>>> import numpy as np
>>> import numpy.linalg as la
>>> np.set_printoptions(precision=2, suppress=True, linewidth=160, floatmode="fixed")
>>> mat = np.load("sample14.npy")
>>> mat
array([[ 1.00,  3.24,  2.90,  4.28,  7.86],
       [ 2.43, -1.53, -3.32,  6.22,  6.48],
       [ 1.94,  0.76, -0.46,  5.84,  7.83],
       [ 1.08,  3.07,  2.66,  4.43,  7.92],
       [-1.55,  5.79,  7.43, -1.80,  2.35],
       [-2.35,  4.84,  6.91, -4.50, -1.74],
       [-1.84,  5.66,  7.48, -2.69,  1.15],
       [-2.54,  2.51,  4.47, -6.07, -5.52],
       [ 2.38, -4.74, -6.83,  4.62,  1.97],
       [-1.78,  5.70,  7.49, -2.49,  1.44],
       [-2.55,  3.63,  5.72, -5.59, -4.05],
       [-2.37,  4.77,  6.85, -4.59, -1.90],
       [ 2.26, -0.52, -2.09,  6.17,  7.22],
       [ 2.37, -4.78, -6.86,  4.58,  1.89],
       [ 1.87,  1.01, -0.15,  5.74,  7.91],
       [-2.56,  3.19,  5.24, -5.82, -4.68],
       [ 1.55,  1.93,  1.09,  5.27,  8.05],
       [ 0.30,  4.46,  4.71,  2.85,  7.05],
       [ 0.25,  4.53,  4.82,  2.74,  6.98],
       [ 1.85, -5.66, -7.48,  2.71, -1.12],
       [-2.49,  1.98,  3.86, -6.17, -6.07],
       [-2.02, -0.46,  0.86, -5.95, -7.72],
       [-2.07, -0.28,  1.09, -6.00, -7.65],
       [-0.52,  5.41,  6.31,  0.95,  5.45],
       [ 0.84,  3.55,  3.34,  3.98,  7.73],
       [ 1.59, -5.78, -7.45,  1.93, -2.19],
       [-0.61,  5.48,  6.46,  0.72,  5.23]])
>>> U, s, Vt = la.svd(mat)
>>> s.round(2) + 0
array([38.33, 35.08,  0.00,  0.00,  0.00])
>>> np.argmax(s[:-1] / (s[1:] + 1e-6)) + 1
np.int64(2)
>>> M2 = U[:, :2] @ np.diag(s[:2]) @ Vt[:2]
>>> round(float(la.norm(mat - M2) / la.norm(mat)), 2)
0.0
>>> np.round(la.norm(mat - M2, 2), 2), round(s[2], 2)
(np.float64(0.0), np.float64(0.0))
>>> print(la.matrix_rank(M2))
2
>>> labels = mat[:, 4] > np.median(mat[:, 4])
>>> f = mat[labels].mean(axis=0) - mat[~labels].mean(axis=0)
>>> print(labels.astype(int))
[1 1 1 1 1 0 0 0 0 0 0 0 1 0 1 0 1 1 1 0 0 0 0 1 1 0 1]
>>> np.argsort(-np.abs(f).round(6), kind="stable")
array([4, 3, 1, 0, 2])
>>> np.round(la.norm(mat, 2) / la.norm(mat), 2)
np.float64(0.74)
>>> [round(float(x), 2) for x in la.svd(mat, compute_uv=False)[:3]]
[38.33, 35.08, 0.0]
>>> round(np.abs(mat).max(), 2)
np.float64(8.05)
>>> np.round(la.svd(mat, compute_uv=False), 2) + 0
array([38.33, 35.08,  0.00,  0.00,  0.00])
>>> np.count_nonzero(mat)
np.int64(135)
>>> print(mat.mean(axis=0))
[-0.13  1.77  2.04  0.42  1.92]
>>> F = np.array([[1.6, 1.1], [-0.5, -1.0], [0.3, -0.3]])
>>> F[:, 0] *= 5
>>> F
array([[ 8.00,  1.10],
       [-2.50, -1.00],
       [ 1.50, -0.30]])
>>> # column 0 dominates
>>> q = F.astype(float).copy()
>>> for j in range(2):
...     q[:, j] -= q[:, :j] @ (q[:, :j].T @ q[:, j])
...     q[:, j] /= la.norm(q[:, j])
... 
>>> np.round(q.T @ F, 2) + 0
array([[8.51, 1.27],
       [0.00, 0.82]])
>>> np.round(q.T @ q, 2) + 0
array([[1.00, 0.00],
       [0.00, 1.00]])
>>> vec = np.array([-8, 0])
>>> y = F @ vec
>>> np.round(la.lstsq(F, y)[0], 2) + 0
array([-8.00,  0.00])
>>> y
array([-64.00,  20.00, -12.00])
>>> rng = np.random.default_rng(619996)
>>> y = y + 0.02 * rng.normal(size=3)
>>> y
array([-64.00,  20.01, -11.97])
>>> c, *_ = la.lstsq(F, y)
>>> c
array([-7.99, -0.04])
>>> np.round(F.T @ (y - F @ c), 2) + 0
array([0.00, 0.00])
>>> print([round(float(la.norm(la.solve(F.T @ F + lam * np.eye(2), F.T @ y))), 2) for lam in (0, 1, 10, 100)])
[7.99, 7.82, 6.97, 3.37]
>>> arr = np.load("m.npy")
>>> arr
array([[ 0.10,  5.50, -0.20, -0.10],
       [-0.10,  2.50, -0.50,  0.00],
       [ 0.20,  5.00, -1.80,  0.40]])
>>> T = np.stack([arr, 2 * arr, arr[::-1]])
>>> (T @ arr.T).shape
(3, 3, 3)
>>> la.norm(T, axis=(1, 2))
array([ 8.08, 16.16,  8.08])
>>> round(la.norm(arr[2], 1), 2), round(float(la.norm(arr[2], np.inf)), 2)
(np.float64(7.4), 5.0)
>>> np.round(la.norm(arr, 1), 2), round(la.norm(arr, np.inf), 2)
(np.float64(13.0), np.float64(7.4))
>>> la.norm(arr, axis=1).argmax()
np.int64(0)
>>> print(la.norm(arr, axis=0))
[0.24 7.84 1.88 0.41]
>>> M2 = arr + rng.integers(-2, 3, (3, 2)) @ rng.integers(-2, 3, (2, 4))
>>> M2
array([[-1.90,  2.50,  2.80,  2.90],
       [-0.10,  2.50, -0.50,  0.00],
       [ 0.20,  9.00, -3.80, -3.60]])
>>> np.abs(M2 - arr).sum(axis=1)
array([11.00,  0.00, 10.00])
>>> M2 = arr / np.sqrt((arr ** 2).mean(axis=1, keepdims=True))
>>> la.matrix_rank(arr - arr.mean(axis=1, keepdims=True))
np.int64(3)
>>> w1 = np.array([[2, 1, 1, 1, 0], [2, 1, 1, 1, 1], [1, 2, 2, 0, 0], [0, 1, 0, 2, 0]])
>>> c = np.array([-2, 0, 0, -2, 3])
>>> act = np.maximum(arr @ w1 + c, 0)
>>> print(la.matrix_rank(act))
3
>>> print((act > 0).mean(axis=0))
[1.00 1.00 1.00 1.00 1.00]
>>> (act > 0).astype(int)
array([[1, 1, 1, 1, 1],
       [1, 1, 1, 1, 1],
       [1, 1, 1, 1, 1]])
>>> act
array([[9.00, 5.10, 5.20, 3.40, 8.50],
       [2.30, 1.40, 1.40, 0.40, 5.50],
       [6.60, 2.00, 1.60, 4.00, 8.00]])
>>> basis = np.array([[-1, -3], [-1, -1], [0, -2], [2, 1], [-3, 0]])
>>> act @ basis
array([[-32.80, -39.10],
       [-19.40, -10.70],
       [-24.60, -21.00]])
>>> (act @ basis).round(6).argmax(axis=1)
array([0, 1, 1])
>>> E = np.loadtxt("test8.csv", delimiter=",")
>>> E
array([[-0.53,  0.48,  0.70],
       [ 0.38, -0.61,  0.70],
       [ 0.76,  0.64,  0.14]])
>>> vec = np.array([-2, -3, -1])
>>> print(round(float(la.norm(vec)), 2), np.round(la.norm(E @ vec), 2))
3.74 3.74
>>> la.inv(E)
array([[-0.53,  0.38,  0.76],
       [ 0.48, -0.61,  0.64],
       [ 0.70,  0.70,  0.14]])
>>> np.round(la.eigvals(E).sum().real, 2)
np.float64(-1.0)
>>> round(np.einsum("ii->", E), 2)
np.float64(-1.0)
>>> la.eigvals(E)
array([ 1.00+0.00j, -1.00+0.07j, -1.00-0.07j])
>>> np.round(la.det(E[::-1]), 2)
np.float64(-1.0)
>>> f = np.array([0, -3, 2])
>>> M2 = E + np.outer(f, np.eye(3)[2])
>>> round(float(la.det(M2) / la.det(E)), 2), round(float(1 + la.solve(E, f)[2]), 2)
(-0.82, -0.82)
>>> M2
array([[-0.53,  0.48,  0.70],
       [ 0.38, -0.61, -2.30],
       [ 0.76,  0.64,  2.14]])
>>> feats = np.load("arr.npy")
>>> feats
array([[4.00, 3.00, 3.00],
       [3.00, 4.00, 3.00],
       [3.00, 3.00, 4.00]])
>>> vec = np.ones(3)
>>> for _ in range(6):
...     vec = feats @ vec
...     vec /= la.norm(vec)
...     print(round(vec @ feats @ vec, 2))
... 
10.0
10.0
10.0
10.0
10.0
10.0
>>> vec
array([0.58, 0.58, 0.58])
>>> P = np.triu(np.array([[-1, -1, -5], [-2, 1, 4], [4, 1, -1]]), 1) + np.eye(3)
>>> M2 = P @ feats @ la.inv(P)
>>> P @ feats - feats @ P
array([[-18.00, -15.00, -15.00],
       [ 12.00,  15.00,  15.00],
       [  0.00,   3.00,   3.00]])
>>> print(np.trace(M2), np.trace(feats))
12.0 12.0
>>> la.matrix_rank(M2)
np.int64(3)
>>> np.poly(M2)
array([  1.00, -12.00,  21.00, -10.00])
>>> M2 = feats / la.norm(feats, axis=1, keepdims=True)
>>> C2 = M2 @ M2.T
>>> la.norm(M2, axis=1)
array([1.00, 1.00, 1.00])
>>> print(C2)
[[1.00 0.97 0.97]
 [0.97 1.00 0.97]
 [0.97 0.97 1.00]]
>>> print(np.poly(feats))
[  1.00 -12.00  21.00 -10.00]
>>> print(round(float(la.eigvals(feats).sum().real), 2))
12.0
>>> np.einsum("ii->", feats)
np.float64(12.0)
>>> labels = rng.integers(0, 2, 4)
>>> m1 = (labels[:, None] == labels) * -3 + np.eye(4)
>>> m1
array([[-2.00,  0.00, -3.00, -3.00],
       [ 0.00, -2.00,  0.00,  0.00],
       [-3.00,  0.00, -2.00, -3.00],
       [-3.00,  0.00, -3.00, -2.00]])
>>> # equal to its transpose
>>> w, V = la.eig(m1)
>>> np.sort(la.eigvals(la.inv(m1)))
array([-0.50, -0.12,  1.00,  1.00])
>>> w
array([ 1.00, -8.00,  1.00, -2.00])
>>> np.sort(la.eigvals(m1 @ m1))
array([ 1.00,  1.00,  4.00, 64.00])
>>> def softmax(z):
...     e = np.exp(z - z.max(axis=-1, keepdims=True))
...     return e / e.sum(axis=-1, keepdims=True)
... 
>>> softmax(m1[2])
array([0.04, 0.81, 0.11, 0.04])
>>> softmax(m1).sum(axis=1)
array([1.00, 1.00, 1.00, 1.00])
>>> S = m1 @ m1.T / np.sqrt(4)
>>> print(np.round(softmax(S + np.triu(np.full(S.shape, -np.inf), 1)), 2) + 0)
[[1.00 0.00 0.00 0.00]
 [0.12 0.88 0.00 0.00]
 [0.38 0.00 0.62 0.00]
 [0.27 0.00 0.27 0.45]]
>>> np.einsum("ij,ji->", m1, m1)
np.float64(70.0)
>>> J = np.loadtxt("case11.csv", delimiter=",")
>>> J
array([[ 0.00,  0.00,  0.00,  0.00],
       [ 0.00,  0.00, -4.00,  0.00],
       [ 5.00,  0.00,  0.00,  0.00],
       [ 0.00, -2.00,  0.00,  0.00]])
>>> [round(float(x), 2) for x in la.svd(J, compute_uv=False)[:3]]
[5.0, 4.0, 2.0]
>>> la.matrix_rank(J, rtol=0.1)
np.int64(3)
>>> print(la.cond(J) > 100)
True
>>> round(la.norm(J, 2) / la.norm(J), 2)
np.float64(0.75)
>>> print(la.eigvals(J))
[0.00 0.00 0.00 0.00]
>>> round(float(la.eigvals(J).sum().real), 2)
0.0
>>> print(np.poly(J))
[1.00 0.00 0.00 0.00 0.00]
>>> round(float(la.det(J[::-1])), 2)
0.0
>>> labels = rng.permutation(4)
>>> labels
array([2, 3, 0, 1])
>>> M2 = J[labels][:, labels]
>>> np.trace(M2)
np.float64(0.0)
>>> np.allclose(M2, J)
False
>>> K = np.loadtxt("x.csv", delimiter=",")
>>> K
array([[-1.00,  2.00, -3.00,  2.00,  1.00],
       [-2.00,  1.00,  3.00, -1.00,  2.00],
       [-2.00,  1.00,  3.00, -1.00,  2.00],
       [ 0.00, -2.00,  2.00,  1.00,  3.00]])
>>> # row 2 repeats row 1
>>> U, s, Vt = la.svd(K, full_matrices=False)
>>> np.round(s / s[0], 2) + 0
array([1.00, 0.60, 0.49, 0.00])
>>> np.allclose(U * s @ Vt, K)
True
>>> s.round(2) + 0
array([6.84, 4.09, 3.38, 0.00])
>>> np.round(U.T @ U, 2) + 0
array([[1.00, 0.00, 0.00, 0.00],
       [0.00, 1.00, 0.00, 0.00],
       [0.00, 0.00, 1.00, 0.00],
       [0.00, 0.00, 0.00, 1.00]])
>>> U.shape, s.shape, Vt.shape
((4, 4), (4,), (4, 5))
>>> U, s, Vt = la.svd(K)
>>> V = Vt[:(s > 1e-8).sum()]
>>> vec = K[1] + 3 * K[3] + rng.integers(2) * np.eye(5)[4]
>>> vec
array([-2.00, -5.00,  9.00,  2.00, 11.00])
>>> round(la.norm(vec - V.T @ V @ vec), 2)
np.float64(0.0)
>>> np.allclose(V.T @ V @ vec, vec)
True
>>> d = la.norm(mat[:, None] - mat[None], axis=-1)
>>> d[:5, :5]
array([[ 0.00,  8.32,  4.56,  0.34, 10.05],
       [ 8.32,  0.00,  3.96,  8.00, 16.33],
       [ 4.56,  3.96,  0.00,  4.22, 13.72],
       [ 0.34,  8.00,  4.22,  0.00, 10.34],
       [10.05, 16.33, 13.72, 10.34,  0.00]])
>>> d[1].round(6).argsort(kind="stable")[:4]
array([ 1, 12,  2, 14])
>>> la.matrix_rank(d ** 2)
np.int64(3)
>>> (d + 1e9 * np.eye(27)).round(6).argmin(axis=1)
array([ 3, 12, 14,  0,  9, 11,  9, 20, 13,  6, 15,  5,  1,  8,  2, 10, 14, 18, 17, 25,  7, 22, 21, 26,  0, 19, 23])
>>> d.shape
(27, 27)
